% ipython --no-banner

In [1]: import numpy as np

In [2]: import numpy.linalg as la

In [3]: np.set_printoptions(precision=3, suppress=True, linewidth=200, legacy="1.25")

In [4]: arr = np.load("w.npy")

In [5]: arr
Out[5]: 
array([[-2.,  1.],
       [ 0., -2.]])

In [6]: M2 = arr / np.sqrt((arr ** 2).mean(axis=1, keepdims=True))

In [7]: M2[1]
Out[7]: array([ 0.   , -1.414])

In [8]: la.matrix_rank(M2) == la.matrix_rank(arr)
Out[8]: True

In [9]: mat = np.load("a.npy")

In [10]: mat
Out[10]: 
array([[  4.,   0.,  -5.,  -8.],
       [ -4.,   6., -10., -15.],
       [  0.,   0.,   9.,   2.],
       [  0.,   0.,   0.,   7.]])

In [11]: M2 = mat / np.sqrt((mat ** 2).mean(axis=1, keepdims=True))

In [12]: mat - mat.mean(axis=1, keepdims=True)
Out[12]: 
array([[ 6.25,  2.25, -2.75, -5.75],
       [ 1.75, 11.75, -4.25, -9.25],
       [-2.75, -2.75,  6.25, -0.75],
       [-1.75, -1.75, -1.75,  5.25]])

In [13]: M2[3]
Out[13]: array([0., 0., 0., 2.])

In [14]: M2 = la.inv(mat)

In [15]: (np.abs(M2) > 1e-9).astype(int)
Out[15]: 
array([[1, 0, 1, 1],
       [1, 1, 1, 1],
       [0, 0, 1, 1],
       [0, 0, 0, 1]])

In [16]: round(float(la.det(mat) * la.det(M2)), 3)
Out[16]: 1.0

In [17]: M2
Out[17]: 
array([[ 0.25 ,  0.   ,  0.139,  0.246],
       [ 0.167,  0.167,  0.278,  0.468],
       [ 0.   ,  0.   ,  0.111, -0.032],
       [ 0.   ,  0.   ,  0.   ,  0.143]])

In [18]: feats = np.loadtxt("out3.csv", delimiter=",")

In [19]: feats
Out[19]: 
array([[-4.,  4., -5.,  0.],
       [ 0., -3., -1.,  0.],
       [ 0., -2., -3.,  0.],
       [ 0.,  0.,  0.,  1.]])

In [20]: rng = np.random.default_rng(572)

In [21]: lab = rng.permutation(4)

In [22]: lab
Out[22]: array([2, 0, 3, 1])

In [23]: M2 = feats[lab][:, lab]

In [24]: np.diag(M2)
Out[24]: array([-3., -4.,  1., -3.])

In [25]: M2 = feats / np.sqrt((feats ** 2).mean(axis=1, keepdims=True))

In [26]: la.matrix_rank(feats - feats.mean(axis=1, keepdims=True))
Out[26]: 3

In [27]: feats - feats.mean(axis=1, keepdims=True)
Out[27]: 
array([[-2.75,  5.25, -3.75,  1.25],
       [ 1.  , -2.  ,  0.  ,  1.  ],
       [ 1.25, -0.75, -1.75,  1.25],
       [-0.25, -0.25, -0.25,  0.75]])

In [28]: M2 = la.inv(feats)

In [29]: la.inv(M2)
Out[29]: 
array([[-4.,  4., -5., -0.],
       [-0., -3., -1., -0.],
       [-0., -2., -3., -0.],
       [ 0.,  0.,  0.,  1.]])

In [30]: M2
Out[30]: 
array([[-0.25 , -0.786,  0.679, -0.   ],
       [-0.   , -0.429,  0.143, -0.   ],
       [-0.   ,  0.286, -0.429, -0.   ],
       [ 0.   ,  0.   ,  0.   ,  1.   ]])

In [31]: round(float(la.slogdet(feats)[0]), 3)
Out[31]: -1.0

In [32]: np.allclose(M2, feats.T)
Out[32]: False

In [33]: round(float(la.cond(feats)), 3)
Out[33]: 9.524

In [34]: E = np.array([[-3.0, 1.0], [0.0, -3.0]])

In [35]: E
Out[35]: 
array([[-3.,  1.],
       [ 0., -3.]])

In [36]: lab = rng.permutation(2)

In [37]: lab
Out[37]: array([1, 0])

In [38]: M2 = E[lab][:, lab]

In [39]: np.allclose(M2, E)
Out[39]: False

In [40]: np.sort(np.abs(la.eigvals(M2)))
Out[40]: array([3., 3.])

In [41]: J = np.load("sample2.npy")

In [42]: J
Out[42]: 
array([[ 5, -4,  3],
       [-4,  4, -2],
       [ 3, -2,  2]])

In [43]: proj = np.triu(np.array([[1, 1, 1], [2, 3, 2], [1, 2, 0]]), 1) + np.eye(3)

In [44]: M2 = proj @ J @ la.inv(proj)

In [45]: np.round(np.poly(M2), 3) + 0
Out[45]: array([  1., -11.,   9.,   0.])

In [46]: np.round(la.det(M2), 3)
Out[46]: 0.0

In [47]: np.trace(J)
Out[47]: 11

In [48]: np.allclose(J @ J.T, J.T @ J)
Out[48]: True

In [49]: round(float(la.det(J)), 3)
Out[49]: -0.0

In [50]: round(np.abs(la.eigvals(J)).max(), 3)
Out[50]: 10.11

In [51]: np.allclose(J, J.T)
Out[51]: True

In [52]: np.round(np.sort(np.abs(la.eigvals(J))), 3) + 0
Out[52]: array([ 0.  ,  0.89, 10.11])

In [53]: K = np.load("case6.npy")

In [54]: K
Out[54]: 
array([[2, 1, 1, 2],
       [0, 3, 3, 2],
       [3, 1, 2, 2],
       [0, 2, 2, 2]])

In [55]: W1 = np.array([[-1, 0, -4, 5], [3, -4, 2, -2], [5, 5, -2, -5], [-3, -4, 4, 1]])

In [56]: c = np.array([-2, -1, -1, -1])

In [57]: act = np.maximum(K @ W1 + c, 0)

In [58]: (act > 0).astype(int)
Out[58]: 
array([[0, 0, 0, 1],
       [1, 0, 1, 0],
       [1, 0, 0, 1],
       [1, 0, 1, 0]])

In [59]: la.matrix_rank(act)
Out[59]: 3

In [60]: act
Out[60]: 
array([[ 0,  0,  0,  4],
       [16,  0,  7,  0],
       [ 2,  0,  0,  4],
       [ 8,  0,  7,  0]])

In [61]: basis = np.array([[-1, -2], [-2, 0], [0, 3], [0, -1]])

In [62]: W1 @ basis
Out[62]: 
array([[  1, -15],
       [  5,   2],
       [-15, -11],
       [ 11,  17]])

In [63]: act @ basis
Out[63]: 
array([[  0,  -4],
       [-16, -11],
       [ -2,  -8],
       [ -8,   5]])

In [64]: W0 = np.load("arr.npy")

In [65]: W0
Out[65]: 
array([[ 0.706, -0.417, -9.966],
       [ 3.706, -6.902, -6.216],
       [ 4.385, -8.973,  0.511],
       [-4.405,  8.976, -0.167],
       [-0.536,  0.069,  9.985],
       [-3.852,  7.252,  5.707],
       [ 4.247, -8.261, -3.703],
       [-2.731,  6.298, -7.271],
       [ 4.206, -8.786,  2.263],
       [-3.751,  8.093, -4.521],
       [ 3.103, -5.519, -7.74 ],
       [-0.919,  0.854,  9.921],
       [ 4.124, -7.931, -4.482],
       [ 0.233,  0.548, -9.982],
       [-4.406,  8.976, -0.142],
       [-0.918,  0.853,  9.921],
       [ 4.366, -8.618, -2.582]])

In [66]: ang = np.radians(90)

In [67]: R = np.eye(3)

In [68]: R[1, 1] = R[2, 2] = np.cos(ang)

In [69]: R[1, 2], R[2, 1] = -np.sin(ang), np.sin(ang)

In [70]: R.round(3) + 0
Out[70]: 
array([[ 1.,  0.,  0.],
       [ 0.,  0., -1.],
       [ 0.,  1.,  0.]])

In [71]: M2 = W0 @ R.T

In [72]: np.round(la.det(R), 3), np.trace(R)
Out[72]: (1.0, 1.0)

In [73]: np.abs(M2 - W0).max(axis=0)
Out[73]: array([ 0.  , 13.26, 13.57])

In [74]: np.round(la.svd(W0, compute_uv=False), 3) + 0, np.round(la.svd(M2, compute_uv=False), 3) + 0
Out[74]: (array([32.156, 25.807,  0.   ]), array([32.156, 25.807,  0.   ]))

In [75]: M2
Out[75]: 
array([[ 0.706,  9.966, -0.417],
       [ 3.706,  6.216, -6.902],
       [ 4.385, -0.511, -8.973],
       [-4.405,  0.167,  8.976],
       [-0.536, -9.985,  0.069],
       [-3.852, -5.707,  7.252],
       [ 4.247,  3.703, -8.261],
       [-2.731,  7.271,  6.298],
       [ 4.206, -2.263, -8.786],
       [-3.751,  4.521,  8.093],
       [ 3.103,  7.74 , -5.519],
       [-0.919, -9.921,  0.854],
       [ 4.124,  4.482, -7.931],
       [ 0.233,  9.982,  0.548],
       [-4.406,  0.142,  8.976],
       [-0.918, -9.921,  0.853],
       [ 4.366,  2.582, -8.618]])

In [76]: np.allclose(la.norm(W0, axis=1), la.norm(M2, axis=1))
Out[76]: True

In [77]: np.round(la.norm(mat, "nuc"), 3)
Out[77]: 37.878

In [78]: round(la.norm(mat, 2), 3)
Out[78]: 22.808

In [79]: np.round(la.norm(mat, 1), 3), round(float(la.norm(mat, np.inf)), 3)
Out[79]: (32.0, 35.0)

In [80]: la.norm(mat, axis=0)
Out[80]: array([ 5.657,  6.   , 14.353, 18.493])

In [81]: round(float(la.norm(mat[1] - mat[2])), 3)
Out[81]: 26.495

In [82]: mat[1] @ mat[2]
Out[82]: -120.0

In [83]: la.norm(mat, axis=1).argmax()
Out[83]: 1

In [84]: cov = np.cov(W0, rowvar=False)

In [85]: np.polyfit(W0[:, 0], W0[:, 1], 1)
Out[85]: array([-1.986,  0.09 ])

In [86]: np.corrcoef(W0.T)
Out[86]: 
array([[ 1.   , -0.995, -0.241],
       [-0.995,  1.   ,  0.145],
       [-0.241,  0.145,  1.   ]])

In [87]: round(float(np.corrcoef(W0[:, 0], W0[:, 1])[0, 1]), 3)
Out[87]: -0.995

In [88]: W0.std(axis=0)
Out[88]: array([3.332, 6.648, 6.534])

In [89]: cov
Out[89]: 
array([[ 11.796, -23.423,  -5.582],
       [-23.423,  46.958,   6.715],
       [ -5.582,   6.715,  45.363]])

In [90]: np.round(la.eigvalsh(cov)[::-1], 3) + 0
Out[90]: array([62.82 , 41.297,  0.   ])

In [91]: np.argsort(-W0.std(axis=0).round(6), kind="stable")
Out[91]: array([1, 2, 0])
